% ipython --no-banner

In [1]: import numpy as np

In [2]: np.set_printoptions(precision=2, suppress=True, linewidth=160, floatmode="fixed")

In [3]: rd = lambda a: np.round(a, 2) + 0

In [4]: Y = np.array([[1, 1, 0, 2], [2, 2, 1, 2], [1, 2, 1, 1], [1, 2, 1, 2]])

In [5]: feats = np.triu(Y)

In [6]: feats
Out[6]: 
array([[1, 1, 0, 2],
       [0, 2, 1, 2],
       [0, 0, 1, 1],
       [0, 0, 0, 2]])

In [7]: rd(np.sort(np.abs(np.linalg.eigvals(feats))))
Out[7]: array([1.00, 1.00, 2.00, 2.00])

In [8]: rd(np.linalg.det(feats))
Out[8]: np.float64(4.0)

In [9]: np.linalg.determinant(feats)
Traceback (most recent call last):
  Cell In[9], line 1
    np.linalg.determinant(feats)
AttributeError: module 'numpy.linalg' has no attribute 'determinant'


In [10]: np.trace(feats)
Out[10]: np.int64(6)

In [11]: t3 = np.stack([feats, 5 * feats, feats[::-1]])

In [12]: (t3 @ feats.T).shape
Out[12]: (3, 4, 4)

In [13]: t3.sum(axis=0)
Out[13]: 
array([[ 6,  6,  0, 14],
       [ 0, 12,  7, 13],
       [ 0,  2,  7,  8],
       [ 1,  1,  0, 14]])

In [14]: rd(np.linalg.norm(t3, axis=(1, 2)))
Out[14]: array([ 4.58, 22.91,  4.58])

In [15]: arr = np.load("a.npy")

In [16]: arr
Out[16]: 
array([[-4.40, -0.01,  1.13],
       [ 1.21,  0.01, -0.23],
       [ 3.10, -0.11, -0.77],
       [ 0.93, -0.35, -0.15],
       [ 1.47,  0.62, -1.02],
       [-0.56,  0.07, -0.14],
       [-2.72,  0.29,  0.27],
       [-1.94,  0.14,  0.12],
       [ 0.56,  0.48, -0.47],
       [-3.98,  0.83,  0.13],
       [-0.70,  0.37, -0.18],
       [ 2.94, -0.28, -0.27],
       [ 0.12, -0.14,  0.33],
       [ 1.05, -0.50,  0.10],
       [-2.08,  0.64, -0.16],
       [-1.37,  0.82, -0.39]])

In [17]: [int(np.linalg.matrix_rank(np.linalg.matrix_power(feats, p))) for p in range(1, 5)]
Out[17]: [4, 4, 4, 4]

In [18]: ang = np.radians(30)

In [19]: r_ = np.eye(3)

In [20]: r_[0, 0] = r_[1, 1] = np.cos(ang)

In [21]: r_[0, 1], r_[1, 0] = -np.sin(ang), np.sin(ang)

In [22]: rd(r_)
Out[22]: 
array([[ 0.87, -0.50,  0.00],
       [ 0.50,  0.87,  0.00],
       [ 0.00,  0.00,  1.00]])

In [23]: Y = arr @ r_.T

In [24]: rd(np.abs(Y - arr).max(axis=0))
Out[24]: array([0.59, 2.20, 0.00])

In [25]: np.allclose(arr @ arr.T, Y @ Y.T)
Out[25]: True

In [26]: rd(np.linalg.svd(arr, compute_uv=False)), rd(np.linalg.svd(Y, compute_uv=False))
Out[26]: (array([8.93, 2.10, 0.40]), array([8.93, 2.10, 0.40]))

In [27]: rd(np.linalg.det(r_)), rd(np.trace(r_))
Out[27]: (np.float64(1.0), np.float64(2.73))

In [28]: np.allclose(np.linalg.norm(arr, axis=1), np.linalg.norm(Y, axis=1))
Out[28]: True

In [29]: basis = arr[[12, 15]].astype(float)

In [30]: for _ in range(7):
    ...:     labels = np.linalg.norm(arr[:, None] - basis, axis=-1).argmin(axis=1)
    ...:     basis = np.array([arr[labels == j].mean(axis=0) for j in range(2)])
    ...: 

In [31]: labels
Out[31]: array([1, 0, 0, 0, 0, 0, 1, 1, 0, 1, 1, 0, 0, 0, 1, 1])

In [32]: np.bincount(labels)
Out[32]: array([9, 7])

In [33]: Y = arr / np.linalg.norm(arr, axis=1, keepdims=True)

In [34]: cov = Y @ Y.T

In [35]: (cov - 2 * np.eye(16)).round(6).argmax(axis=1)
Out[35]: array([ 6,  2,  1, 13,  8, 14,  7,  6,  4,  6, 15,  1, 13,  3,  9, 10])

In [36]: rd(cov[0])
Out[36]: array([ 1.00, -1.00, -1.00, -0.93, -0.89,  0.87,  0.98,  0.98, -0.76,  0.96,  0.78, -0.98, -0.09, -0.85,  0.90,  0.75])

In [37]: rd(np.linalg.norm(Y, axis=1))
Out[37]: array([1.00, 1.00, 1.00, 1.00, 1.00, 1.00, 1.00, 1.00, 1.00, 1.00, 1.00, 1.00, 1.00, 1.00, 1.00, 1.00])

In [38]: Xs = arr - arr.mean(axis=0)

In [39]: Uu, sv, Vt = np.linalg.svd(Xs, full_matrices=False)

In [40]: rd(Xs.mean(axis=0))
Out[40]: array([0.00, 0.00, 0.00])

In [41]: rd((sv ** 2).sum() ** 2 / (sv ** 4).sum())
Out[41]: np.float64(1.1)

In [42]: np.linalg.matrix_rank(Xs)
Out[42]: np.int64(3)

In [43]: np.searchsorted(np.cumsum(sv ** 2) / (sv ** 2).sum(), 0.9) + 1
Out[43]: np.int64(1)

In [44]: np.abs(Vt[0]).argmax()
Out[44]: np.int64(0)

In [45]: np.abs(Uu[:, 0]).argmax()
Out[45]: np.int64(0)

In [46]: rd(sv ** 2 / (sv ** 2).sum())
Out[46]: array([0.95, 0.05, 0.00])

In [47]: K = np.loadtxt("sample6.csv", delimiter=",")

In [48]: K
Out[48]: 
array([[-0.49, -0.79,  0.80],
       [-0.93, -0.98,  1.00],
       [ 0.92,  0.72, -0.98],
       [-0.93, -0.44,  0.98],
       [ 0.77,  0.37, -0.90],
       [-0.45, -0.44,  0.67],
       [-0.90, -0.75,  0.98],
       [ 0.77,  0.89, -0.96],
       [-0.97, -0.94,  1.00],
       [-0.53, -0.39,  0.73],
       [-0.05,  0.50, -0.15],
       [ 0.52, -0.48, -0.49],
       [ 0.17,  0.41, -0.37],
       [-0.65, -0.94,  0.94]])

In [49]: Y = np.c_[K[:, :2] @ np.array([[-3, 0], [3, 1]]), np.array([-2, -1, -2, 0, 2, -2, 1, -1, 1, 2, -2, 1, 2, -2])]

In [50]: rd(Y)
Out[50]: 
array([[-0.90, -0.79, -2.00],
       [-0.15, -0.98, -1.00],
       [-0.60,  0.72, -2.00],
       [ 1.47, -0.44,  0.00],
       [-1.20,  0.37,  2.00],
       [ 0.03, -0.44, -2.00],
       [ 0.45, -0.75,  1.00],
       [ 0.36,  0.89, -1.00],
       [ 0.09, -0.94,  1.00],
       [ 0.42, -0.39,  2.00],
       [ 1.65,  0.50, -2.00],
       [-3.00, -0.48,  1.00],
       [ 0.72,  0.41,  2.00],
       [-0.87, -0.94, -2.00]])

In [51]: rd(np.linalg.norm(Y - K @ np.linalg.lstsq(K, Y)[0], axis=0))
Out[51]: array([0.00, 0.00, 5.44])

In [52]: Y = K / np.linalg.norm(K, axis=1, keepdims=True)

In [53]: cov = Y @ Y.T

In [54]: rd(np.degrees(np.arccos(np.clip(cov[4, 0], -1, 1))))
Out[54]: np.float64(155.93)

In [55]: (cov - 2 * np.eye(14)).round(6).argmax(axis=1)
Out[55]: array([13,  8,  7,  9,  2,  9,  8,  2,  1,  5, 12,  4,  7,  0])

In [56]: np.argwhere(np.triu(np.abs(cov) > 0.95, 1))
Out[56]: 
array([[ 0,  1],
       [ 0,  2],
       [ 0,  5],
       [ 0,  6],
       [ 0,  7],
       [ 0,  8],
       [ 0,  9],
       [ 0, 12],
       [ 0, 13],
       [ 1,  2],
       [ 1,  3],
       [ 1,  5],
       [ 1,  6],
       [ 1,  7],
       [ 1,  8],
       [ 1,  9],
       [ 1, 12],
       [ 1, 13],
       [ 2,  3],
       [ 2,  4],
       [ 2,  5],
       [ 2,  6],
       [ 2,  7],
       [ 2,  8],
       [ 2,  9],
       [ 2, 13],
       [ 3,  4],
       [ 3,  5],
       [ 3,  6],
       [ 3,  8],
       [ 3,  9],
       [ 4,  5],
       [ 4,  6],
       [ 4,  8],
       [ 4,  9],
       [ 5,  6],
       [ 5,  7],
       [ 5,  8],
       [ 5,  9],
       [ 5, 12],
       [ 5, 13],
       [ 6,  7],
       [ 6,  8],
       [ 6,  9],
       [ 6, 13],
       [ 7,  8],
       [ 7,  9],
       [ 7, 12],
       [ 7, 13],
       [ 8,  9],
       [ 8, 13],
       [ 9, 13],
       [12, 13]])

In [57]: rd(cov[4])
Out[57]: array([-0.91, -0.95,  0.98, -1.00,  1.00, -0.98, -0.98,  0.95, -0.96, -0.99,  0.43,  0.62,  0.86, -0.92])

In [58]: Y = np.array([[0, -1, 3], [1, 0, 0], [-2, -2, -2]])

In [59]: np.linalg.matrix_rank(K @ Y)
Out[59]: np.int64(3)

In [60]: rd(np.einsum("ij,ij->i", K, K))
Out[60]: array([1.50, 2.83, 2.33, 2.02, 1.54, 0.85, 2.33, 2.31, 2.82, 0.97, 0.28, 0.74, 0.33, 2.19])

In [61]: Xs = K - K.mean(axis=0)

In [62]: V = np.linalg.svd(Xs)[2][:1]

In [63]: Y = Xs - Xs @ V.T @ V

In [64]: rd((Xs @ V.T).std(axis=0))
Out[64]: array([1.19])

In [65]: np.linalg.norm(Y, axis=1).round(6).argmax()
Out[65]: np.int64(11)

In [66]: rd(np.linalg.norm(Y) / np.linalg.norm(Xs))
Out[66]: np.float64(0.24)

In [67]: Xs = (K - K.mean(axis=0)) / K.std(axis=0)

In [68]: np.argwhere(np.abs(Xs) > 2)
Out[68]: array([], shape=(0, 2), dtype=int64)

In [69]: b = np.linalg.lstsq(np.delete(Xs, 0, axis=1), Xs[:, 0])[0]

In [70]: rd(b)
Out[70]: array([-0.17, -1.14])

In [71]: np.abs(b).argmax()
Out[71]: np.int64(1)

In [72]: M = np.load("arr.npy")

In [73]: rd(M)
Out[73]: 
array([[0.60, 0.40, 0.00],
       [0.38, 0.38, 0.25],
       [0.33, 0.00, 0.67]])

In [74]: cov = np.cov(K, rowvar=False)

In [75]: rd(np.polyfit(K[:, 1], K[:, 2], 1))
Out[75]: array([-1.09, -0.02])

In [76]: rd(np.linalg.eigvalsh(cov)[::-1])
Out[76]: array([1.52, 0.09, 0.01])

In [77]: rd(np.corrcoef(K.T))
Out[77]: 
array([[ 1.00,  0.84, -0.99],
       [ 0.84,  1.00, -0.89],
       [-0.99, -0.89,  1.00]])

In [78]: np.median(K, axis=0)
Out[78]: array([-0.47, -0.44,  0.70])

In [79]: rd(np.corrcoef(K[:, 1], K[:, 2])[0, 1])
Out[79]: np.float64(-0.89)

In [80]: Y = np.c_[arr[:, :2] @ np.array([[-7, 5], [7, -3]]), np.array([1, 2, 2, 0, 3, 1, 3, 0, 2, 1, 2, 0, 3, 1, 2, 3])]

In [81]: rd(Y)
Out[81]: 
array([[ 30.73, -21.97,   1.00],
       [ -8.40,   6.02,   2.00],
       [-22.47,  15.83,   2.00],
       [ -8.96,   5.70,   0.00],
       [ -5.95,   5.49,   3.00],
       [  4.41,  -3.01,   1.00],
       [ 21.07, -14.47,   3.00],
       [ 14.56, -10.12,   0.00],
       [ -0.56,   1.36,   2.00],
       [ 33.67, -22.39,   1.00],
       [  7.49,  -4.61,   2.00],
       [-22.54,  15.54,   0.00],
       [ -1.82,   1.02,   3.00],
       [-10.85,   6.75,   1.00],
       [ 19.04, -12.32,   2.00],
       [ 15.33,  -9.31,   3.00]])

In [82]: rd(np.linalg.norm(np.linalg.qr(arr)[0].T @ Y, axis=0) ** 2 / ((Y ** 2).sum(axis=0) + 1e-12))
Out[82]: array([1.00, 1.00, 0.36])

In [83]: np.linalg.matrix_rank(Y)
Out[83]: np.int64(3)

In [84]: rd(np.linalg.norm(Y - arr @ np.linalg.lstsq(arr, Y)[0], axis=0))
Out[84]: array([0.00, 0.00, 6.19])

In [85]: rd(np.linalg.lstsq(arr, Y[:, 0])[0])
Out[85]: array([-7.00,  7.00,  0.00])

In [86]: rd(np.linalg.eigvals(M))
Out[86]: array([1.00, 0.18, 0.46])

In [87]: rd(np.linalg.eigvals(M).sum().real)
Out[87]: np.float64(1.64)

In [88]: rd(np.linalg.det(M.T))
Out[88]: np.float64(0.08)

In [89]: rd(np.linalg.det(2 * M)), rd(np.linalg.det(M))
Out[89]: (np.float64(0.67), np.float64(0.08))

In [90]: def softmax(z):
    ...:     e = np.exp(z - z.max(axis=-1, keepdims=True))
    ...:     return e / e.sum(axis=-1, keepdims=True)
    ...: 

In [91]: rd(softmax(M[1]))
Out[91]: array([0.35, 0.35, 0.31])

In [92]: att = M @ M.T / np.sqrt(3)

In [93]: softmax(att).round(6).argmax(axis=1)
Out[93]: array([0, 0, 2])

In [94]: vec = np.array([3, 3, -2])

In [95]: h = np.maximum(M @ vec, 0)

In [96]: rd(M * (h > 1e-9)[:, None])
Out[96]: 
array([[0.60, 0.40, 0.00],
       [0.38, 0.38, 0.25],
       [0.00, 0.00, 0.00]])

In [97]: rd(np.tanh(M @ vec))
Out[97]: array([ 1.00,  0.94, -0.32])

In [98]: Y = np.array([[-2, 0, -1, 1], [2, 1, -1, 3], [-5, 5, 0, 4], [1, 5, 1, -4]])

In [99]: J = np.tril(Y)

In [100]: J
Out[100]: 
array([[-2,  0,  0,  0],
       [ 2,  1,  0,  0],
       [-5,  5,  0,  0],
       [ 1,  5,  1, -4]])

In [101]: ang = np.radians(135)

In [102]: r_ = np.eye(4)

In [103]: r_[0, 0] = r_[3, 3] = np.cos(ang)

In [104]: r_[0, 3], r_[3, 0] = -np.sin(ang), np.sin(ang)

In [105]: rd(r_)
Out[105]: 
array([[-0.71,  0.00,  0.00, -0.71],
       [ 0.00,  1.00,  0.00,  0.00],
       [ 0.00,  0.00,  1.00,  0.00],
       [ 0.71,  0.00,  0.00, -0.71]])

In [106]: Y = J @ r_.T

In [107]: np.allclose(np.linalg.norm(J, axis=1), np.linalg.norm(Y, axis=1))
Out[107]: True
